In [1]: import numpy as np

In [2]: import numpy.linalg as la

In [3]: np.set_printoptions(precision=2, suppress=True, linewidth=160)

In [4]: def rnd(a):
   ...:     return np.round(a, 2) + 0
   ...: 

In [5]: arr = np.loadtxt("w.csv", delimiter=",")

In [6]: arr
Out[6]: 
array([[0., 0., 0., 1., 1., 1.],
       [0., 0., 1., 0., 0., 0.],
       [0., 1., 0., 0., 0., 0.],
       [1., 0., 0., 0., 0., 1.],
       [1., 0., 0., 0., 0., 1.],
       [1., 0., 0., 1., 1., 0.]])

In [7]: ang = np.radians(45)

In [8]: Rm = np.eye(6)

In [9]: Rm[2, 2] = Rm[4, 4] = np.cos(ang)

In [10]: Rm[2, 4], Rm[4, 2] = -np.sin(ang), np.sin(ang)

In [11]: rnd(Rm)
Out[11]: 
array([[ 1.  ,  0.  ,  0.  ,  0.  ,  0.  ,  0.  ],
       [ 0.  ,  1.  ,  0.  ,  0.  ,  0.  ,  0.  ],
       [ 0.  ,  0.  ,  0.71,  0.  , -0.71,  0.  ],
       [ 0.  ,  0.  ,  0.  ,  1.  ,  0.  ,  0.  ],
       [ 0.  ,  0.  ,  0.71,  0.  ,  0.71,  0.  ],
       [ 0.  ,  0.  ,  0.  ,  0.  ,  0.  ,  1.  ]])

In [12]: M2 = arr @ Rm.T

In [13]: rnd(la.det(Rm)), rnd(np.trace(Rm))
Out[13]: (np.float64(1.0), np.float64(5.41))

In [14]: np.allclose(la.norm(arr, axis=1), la.norm(M2, axis=1))
Out[14]: True

In [15]: rnd(la.svd(arr, compute_uv=False)), rnd(la.svd(M2, compute_uv=False))
Out[15]: 
(array([2.56, 1.56, 1.  , 1.  , 1.  , 0.  ]),
 array([2.56, 1.56, 1.  , 1.  , 1.  , 0.  ]))

In [16]: arr.sum(axis=0)
Out[16]: array([3., 1., 1., 2., 2., 3.])

In [17]: Lm = np.diag(arr.sum(axis=1)) - arr

In [18]: rnd(la.eigvalsh(Lm))
Out[18]: array([0., 0., 2., 2., 4., 4.])

In [19]: la.matrix_rank(Lm)
Out[19]: np.int64(4)

In [20]: vec = np.array([-1, 1, 1, 3, 0, 3])

In [21]: (arr @ vec).argmax()
Out[21]: np.int64(0)

In [22]: la.norm(arr @ vec) <= la.norm(arr, 2) * la.norm(vec) + 1e-9
Out[22]: np.True_

In [23]: arr @ vec
Out[23]: array([6., 1., 1., 2., 2., 2.])

In [24]: arr @ np.eye(6)[2]
Out[24]: array([0., 1., 0., 0., 0., 0.])

In [25]: arr * vec
Out[25]: 
array([[-0.,  0.,  0.,  3.,  0.,  3.],
       [-0.,  0.,  1.,  0.,  0.,  0.],
       [-0.,  1.,  0.,  0.,  0.,  0.],
       [-1.,  0.,  0.,  0.,  0.,  3.],
       [-1.,  0.,  0.,  0.,  0.,  3.],
       [-1.,  0.,  0.,  3.,  0.,  0.]])

In [26]: np.sign((arr @ vec).round(6))
Out[26]: array([1., 1., 1., 1., 1., 1.])

In [27]: arr @ np.ones(6)
Out[27]: array([3., 1., 1., 2., 2., 3.])

In [28]: np.einsum("ij,j->i", arr, vec)
Out[28]: array([6., 1., 1., 2., 2., 2.])

In [29]: M2 = np.array([[0, 2, 0],
    ...:     [-3, -1, -1],
    ...:     [-1, 2, -3],
    ...:     [-3, 2, -2],
    ...:     [2, -2, 0],
    ...:     [-1, 1, -1]])

In [30]: arr @ M2
Out[30]: 
array([[-2.,  1., -3.],
       [-1.,  2., -3.],
       [-3., -1., -1.],
       [-1.,  3., -1.],
       [-1.,  3., -1.],
       [-1.,  2., -2.]])

In [31]: np.einsum("ik,kj->ji", arr, M2)
Out[31]: 
array([[-2., -1., -3., -1., -1., -1.],
       [ 1.,  2., -1.,  3.,  3.,  2.],
       [-3., -3., -1., -1., -1., -2.]])

In [32]: O, _ = la.qr(np.array([[-0.2, -2.1, -0.5, -0.6],
    ...:     [0.0, -0.1, -0.6, -0.9],
    ...:     [1.0, 1.2, 0.1, -0.8],
    ...:     [-0.5, 0.2, 0.4, 1.8]]))

In [33]: data = O[:, :4]

In [34]: rnd(data)
Out[34]: 
array([[-0.18, -0.92, -0.16,  0.31],
       [ 0.  , -0.05,  0.94,  0.33],
       [ 0.88,  0.01, -0.15,  0.45],
       [-0.44,  0.39, -0.25,  0.77]])

In [35]: O, vecs = la.qr(data[:, :2])[0], la.qr(data[:, 2:])[0]

In [36]: sig = la.svd(O.T @ vecs, compute_uv=False)

In [37]: rnd(sig)
Out[37]: array([0., 0.])

In [38]: rnd(np.degrees(np.arccos(sig.clip(0, 1))))
Out[38]: array([90., 90.])

In [39]: (sig > 0.9).sum()
Out[39]: np.int64(0)

In [40]: rng = np.random.default_rng(13)

In [41]: z = rng.permutation(4)

In [42]: M2 = data[:, z] * rng.choice([-1, 1], 4)

In [43]: rnd(M2)
Out[43]: 
array([[ 0.31,  0.16, -0.92, -0.18],
       [ 0.33, -0.94, -0.05,  0.  ],
       [ 0.45,  0.15,  0.01,  0.88],
       [ 0.77,  0.25,  0.39, -0.44]])

In [44]: Uu, _, vt = la.svd(data.T @ M2)

In [45]: z
Out[45]: array([3, 2, 1, 0])

In [46]: rnd(la.lstsq(data, M2)[0])
Out[46]: 
array([[ 0.,  0.,  0.,  1.],
       [ 0.,  0.,  1.,  0.],
       [ 0., -1.,  0.,  0.],
       [ 1.,  0.,  0.,  0.]])

In [47]: vec = np.array([-1, -1, -1, -2])

In [48]: target = M2 @ vec

In [49]: rnd(target)
Out[49]: array([ 0.8 ,  0.67, -2.37, -0.53])

In [50]: rnd(la.solve(M2, 4 * target))
Out[50]: array([-4., -4., -4., -8.])

In [51]: rnd(la.solve(M2, M2[:, 2]))
Out[51]: array([0., 0., 1., 0.])

In [52]: rnd(np.kron(np.eye(2, dtype=int), data))
Out[52]: 
array([[-0.18, -0.92, -0.16,  0.31,  0.  ,  0.  ,  0.  ,  0.  ],
       [ 0.  , -0.05,  0.94,  0.33,  0.  ,  0.  ,  0.  ,  0.  ],
       [ 0.88,  0.01, -0.15,  0.45,  0.  ,  0.  ,  0.  ,  0.  ],
       [-0.44,  0.39, -0.25,  0.77,  0.  ,  0.  ,  0.  ,  0.  ],
       [ 0.  ,  0.  ,  0.  ,  0.  , -0.18, -0.92, -0.16,  0.31],
       [ 0.  ,  0.  ,  0.  ,  0.  ,  0.  , -0.05,  0.94,  0.33],
       [ 0.  ,  0.  ,  0.  ,  0.  ,  0.88,  0.01, -0.15,  0.45],
       [ 0.  ,  0.  ,  0.  ,  0.  , -0.44,  0.39, -0.25,  0.77]])

In [53]: rnd(la.eigvals(data))
Out[53]: array([-1. +0.j  ,  0.2+0.98j,  0.2-0.98j,  1. +0.j  ])

In [54]: rnd(np.poly(data))
Out[54]: array([ 1.  , -0.39,  0.  ,  0.39, -1.  ])

In [55]: rnd(la.eigvals(data).sum().real)
Out[55]: np.float64(0.39)

In [56]: rnd(la.det(data.T))
Out[56]: np.float64(-1.0)

In [57]: rnd(la.det(data[::-1]))
Out[57]: np.float64(-1.0)

In [58]: rnd(la.det(2 * data)), rnd(la.det(data))
Out[58]: (np.float64(-16.0), np.float64(-1.0))

In [59]: W0 = np.loadtxt("arr.csv", delimiter=",")

In [60]: rnd(W0)
Out[60]: 
array([[ 0.32, -0.68, -0.04,  0.39,  0.53],
       [-0.68,  0.32, -0.04,  0.39,  0.53],
       [-0.04, -0.04,  1.  ,  0.02,  0.03],
       [ 0.39,  0.39,  0.02,  0.77, -0.31],
       [ 0.53,  0.53,  0.03, -0.31,  0.58]])

In [61]: M2 = W0 + rng.integers(-2, 3, (5, 1)) @ rng.integers(-2, 3, (1, 5))

In [62]: rnd(M2)
Out[62]: 
array([[-0.68, -1.68, -1.04,  2.39, -1.47],
       [-2.68, -1.68, -2.04,  4.39, -3.47],
       [-2.04, -2.04, -1.  ,  4.02, -3.97],
       [ 1.39,  1.39,  1.02, -1.23,  1.69],
       [ 2.53,  2.53,  2.03, -4.31,  4.58]])

In [63]: la.matrix_rank(M2 - W0, tol=1e-8)
Out[63]: np.int64(1)

In [64]: rnd(la.svd(M2 - W0, compute_uv=False))
Out[64]: array([12.41,  0.  ,  0.  ,  0.  ,  0.  ])

In [65]: np.abs(M2 - W0).sum(axis=1)
Out[65]: array([ 7., 14., 14.,  7., 14.])

In [66]: np.allclose(W0, W0.T)
Out[66]: True

In [67]: w, vecs = la.eigh(W0)

In [68]: vec = np.array([3, 4, 2, 4, 1])

In [69]: rnd(vec @ W0 @ vec / (vec @ vec)), w[0], rnd(w[-1])
Out[69]: (np.float64(0.77), np.float64(-1.0), np.float64(1.0))

In [70]: rnd(vecs * np.abs(w) @ vecs.T)
Out[70]: 
array([[1., 0., 0., 0., 0.],
       [0., 1., 0., 0., 0.],
       [0., 0., 1., 0., 0.],
       [0., 0., 0., 1., 0.],
       [0., 0., 0., 0., 1.]])

In [71]: M2 = la.inv(W0)

In [72]: rnd(la.det(W0) * M2)
Out[72]: 
array([[-0.32,  0.68,  0.04, -0.39, -0.53],
       [ 0.68, -0.32,  0.04, -0.39, -0.53],
       [ 0.04,  0.04, -1.  , -0.02, -0.03],
       [-0.39, -0.39, -0.02, -0.77,  0.31],
       [-0.53, -0.53, -0.03,  0.31, -0.58]])

In [73]: rnd(la.slogdet(W0)[0])
Out[73]: np.float64(-1.0)

In [74]: rnd(M2)
Out[74]: 
array([[ 0.32, -0.68, -0.04,  0.39,  0.53],
       [-0.68,  0.32, -0.04,  0.39,  0.53],
       [-0.04, -0.04,  1.  ,  0.02,  0.03],
       [ 0.39,  0.39,  0.02,  0.77, -0.31],
       [ 0.53,  0.53,  0.03, -0.31,  0.58]])

In [75]: rnd(la.cond(W0))
Out[75]: np.float64(1.0)

In [76]: M2 = np.array([[3, 1], [0, 2]])

In [77]: cent = np.array([[0]])

In [78]: A = np.block([[M2, np.zeros((2, 1))], [np.zeros((1, 2)), cent]])

In [79]: A
Out[79]: 
array([[3., 1., 0.],
       [0., 2., 0.],
       [0., 0., 0.]])

In [80]: (la.matrix_power((A != 0) + (A.T != 0) + np.eye(3), 3) > 0).astype(int)
Out[80]: 
array([[1, 1, 0],
       [1, 1, 0],
       [0, 0, 1]])

In [81]: A @ A
Out[81]: 
array([[9., 5., 0.],
       [0., 4., 0.],
       [0., 0., 0.]])

In [82]: [int(la.matrix_rank(la.matrix_power(A, p))) for p in range(1, 4)]
Out[82]: [2, 2, 2]

In [83]: rnd(la.matrix_power(A - np.diag(np.diag(A)), 3))
Out[83]: 
array([[0., 0., 0.],
       [0., 0., 0.],
       [0., 0., 0.]])

In [84]: la.matrix_rank(A - A[0, 0] * np.eye(3))
Out[84]: np.int64(2)

In [85]: A @ A
Out[85]: 
array([[9., 5., 0.],
       [0., 4., 0.],
       [0., 0., 0.]])

In [86]: np.allclose(A[:-1].T @ la.lstsq(A[:-1].T, A[-1])[0], A[-1])
Out[86]: True

In [87]: gram = A.T @ A

In [88]: np.diag(gram)
Out[88]: array([9., 5., 0.])

In [89]: np.trace(gram), (A ** 2).sum()
Out[89]: (np.float64(14.0), np.float64(14.0))

In [90]: rnd(la.eigvalsh(gram)[::-1])
Out[90]: array([10.61,  3.39,  0.  ])

In [91]: rnd(la.svd(A, compute_uv=False) ** 2)
Out[91]: array([10.61,  3.39,  0.  ])

In [92]: np.allclose(gram, gram.T)
Out[92]: True

In [93]: P = np.triu(np.array([[2, -2, 3], [-3, 5, -2], [5, 3, 5]]), 1) + np.eye(3)

In [94]: M2 = P @ A @ la.inv(P)

In [95]: P @ A - A @ P
Out[95]: 
array([[ 0.,  2., -7.],
       [ 0.,  0.,  4.],
       [ 0.,  0.,  0.]])

In [96]: np.poly(M2)
Out[96]: array([ 1., -5.,  6.,  0.])
